In [1]: import numpy as np

In [2]: import numpy.linalg as la

In [3]: np.set_printoptions(precision=2, suppress=True, linewidth=120)

In [4]: mat = np.loadtxt("data.csv", delimiter=",")

In [5]: mat
Out[5]: 
array([[ 14.,   6., -10.,   3.,   2.,  -5.,  -5.,   5.,   5., -10.,   1.],
       [  6.,  20.,  -4., -15.,   5.,  -3.,   5.,  20.,   4.,  10.,  16.],
       [-10.,  -4.,   8.,  -4.,  -2.,   4.,   6.,  -2.,   0.,   8.,  -2.],
       [  3., -15.,  -4.,  19.,   0.,   0., -12., -18.,  -6., -17., -11.],
       [  2.,   5.,  -2.,   0.,  31.,  13.,   0.,   4.,  15.,  -3.,  11.],
       [ -5.,  -3.,   4.,   0.,  13.,   9.,   3.,  -2.,   8.,   1.,   1.],
       [ -5.,   5.,   6., -12.,   0.,   3.,  11.,   9.,   9.,  11.,   2.],
       [  5.,  20.,  -2., -18.,   4.,  -2.,   9.,  22.,   9.,  12.,  14.],
       [  5.,   4.,   0.,  -6.,  15.,   8.,   9.,   9.,  26.,  -2.,  -1.],
       [-10.,  10.,   8., -17.,  -3.,   1.,  11.,  12.,  -2.,  20.,  10.],
       [  1.,  16.,  -2., -11.,  11.,   1.,   2.,  14.,  -1.,  10.,  18.]])

In [6]: # symmetric

In [7]: W = np.array([[2, 2, -2, 0, 0, 1],
   ...:     [-1, 1, -2, -1, 2, -2],
   ...:     [1, 1, 1, -1, -1, 1],
   ...:     [0, 0, 1, -2, -1, 1],
   ...:     [1, -2, 2, -1, 0, 0],
   ...:     [0, 2, -1, -2, -1, -1],
   ...:     [0, -2, 0, 0, 1, 2],
   ...:     [1, -1, 1, -1, 1, -1],
   ...:     [1, 1, -1, -2, 2, 0],
   ...:     [1, 1, 2, 1, 0, 1],
   ...:     [2, 0, 2, 0, -1, -1]])

In [8]: c = np.array([2, 1, 2, 2, -1, -2])

In [9]: H = np.maximum(mat @ W + c, 0)

In [10]: (H > 0).astype(int)
Out[10]: 
array([[1, 1, 0, 0, 1, 0],
       [1, 0, 1, 0, 1, 0],
       [0, 0, 1, 1, 0, 1],
       [0, 1, 0, 0, 0, 1],
       [1, 0, 1, 0, 1, 0],
       [1, 0, 1, 0, 0, 1],
       [1, 0, 1, 0, 1, 0],
       [1, 0, 1, 0, 1, 0],
       [1, 0, 0, 0, 1, 0],
       [1, 0, 1, 1, 1, 0],
       [1, 0, 1, 0, 1, 0]])

In [11]: H
Out[11]: 
array([[18., 11.,  0.,  0., 32.,  0.],
       [61.,  0., 12.,  0., 78.,  0.],
       [ 0.,  0., 36., 10.,  0., 20.],
       [ 0.,  7.,  0.,  0.,  0., 34.],
       [68.,  0., 40.,  0., 21.,  0.],
       [21.,  0., 33.,  0.,  0.,  2.],
       [26.,  0., 19.,  0., 48.,  0.],
       [65.,  0.,  7.,  0., 96.,  0.],
       [54.,  0.,  0.,  0., 76.,  0.],
       [27.,  0., 60., 31., 36.,  0.],
       [56.,  0., 47.,  0., 39.,  0.]])

In [12]: W2 = np.array([[-1, 2], [2, 3], [2, 2], [2, 1], [2, -1], [-3, 2]])

In [13]: H @ W2
Out[13]: 
array([[ 68.,  37.],
       [119.,  68.],
       [ 32., 122.],
       [-88.,  89.],
       [ 54., 195.],
       [ 39., 112.],
       [108.,  42.],
       [141.,  48.],
       [ 98.,  32.],
       [227., 169.],
       [116., 167.]])

In [14]: w, V = la.eigh(mat)

In [15]: x = np.array([-9, 9, -3, -9, -3, 4, 9, -5, -5, -5, 2])

In [16]: x @ mat @ x
Out[16]: np.float64(4275.0)

In [17]: np.round(V * np.abs(w) @ V.T, 2) + 0
Out[17]: 
array([[ 14.,   6., -10.,   3.,   2.,  -5.,  -5.,   5.,   5., -10.,   1.],
       [  6.,  20.,  -4., -15.,   5.,  -3.,   5.,  20.,   4.,  10.,  16.],
       [-10.,  -4.,   8.,  -4.,  -2.,   4.,   6.,  -2.,   0.,   8.,  -2.],
       [  3., -15.,  -4.,  19.,   0.,   0., -12., -18.,  -6., -17., -11.],
       [  2.,   5.,  -2.,   0.,  31.,  13.,   0.,   4.,  15.,  -3.,  11.],
       [ -5.,  -3.,   4.,   0.,  13.,   9.,   3.,  -2.,   8.,   1.,   1.],
       [ -5.,   5.,   6., -12.,   0.,   3.,  11.,   9.,   9.,  11.,   2.],
       [  5.,  20.,  -2., -18.,   4.,  -2.,   9.,  22.,   9.,  12.,  14.],
       [  5.,   4.,   0.,  -6.,  15.,   8.,   9.,   9.,  26.,  -2.,  -1.],
       [-10.,  10.,   8., -17.,  -3.,   1.,  11.,  12.,  -2.,  20.,  10.],
       [  1.,  16.,  -2., -11.,  11.,   1.,   2.,  14.,  -1.,  10.,  18.]])

In [18]: np.round(V * np.maximum(w, 0) @ V.T, 2) + 0
Out[18]: 
array([[ 14.,   6., -10.,   3.,   2.,  -5.,  -5.,   5.,   5., -10.,   1.],
       [  6.,  20.,  -4., -15.,   5.,  -3.,   5.,  20.,   4.,  10.,  16.],
       [-10.,  -4.,   8.,  -4.,  -2.,   4.,   6.,  -2.,   0.,   8.,  -2.],
       [  3., -15.,  -4.,  19.,   0.,   0., -12., -18.,  -6., -17., -11.],
       [  2.,   5.,  -2.,   0.,  31.,  13.,   0.,   4.,  15.,  -3.,  11.],
       [ -5.,  -3.,   4.,   0.,  13.,   9.,   3.,  -2.,   8.,   1.,   1.],
       [ -5.,   5.,   6., -12.,   0.,   3.,  11.,   9.,   9.,  11.,   2.],
       [  5.,  20.,  -2., -18.,   4.,  -2.,   9.,  22.,   9.,  12.,  14.],
       [  5.,   4.,   0.,  -6.,  15.,   8.,   9.,   9.,  26.,  -2.,  -1.],
       [-10.,  10.,   8., -17.,  -3.,   1.,  11.,  12.,  -2.,  20.,  10.],
       [  1.,  16.,  -2., -11.,  11.,   1.,   2.,  14.,  -1.,  10.,  18.]])
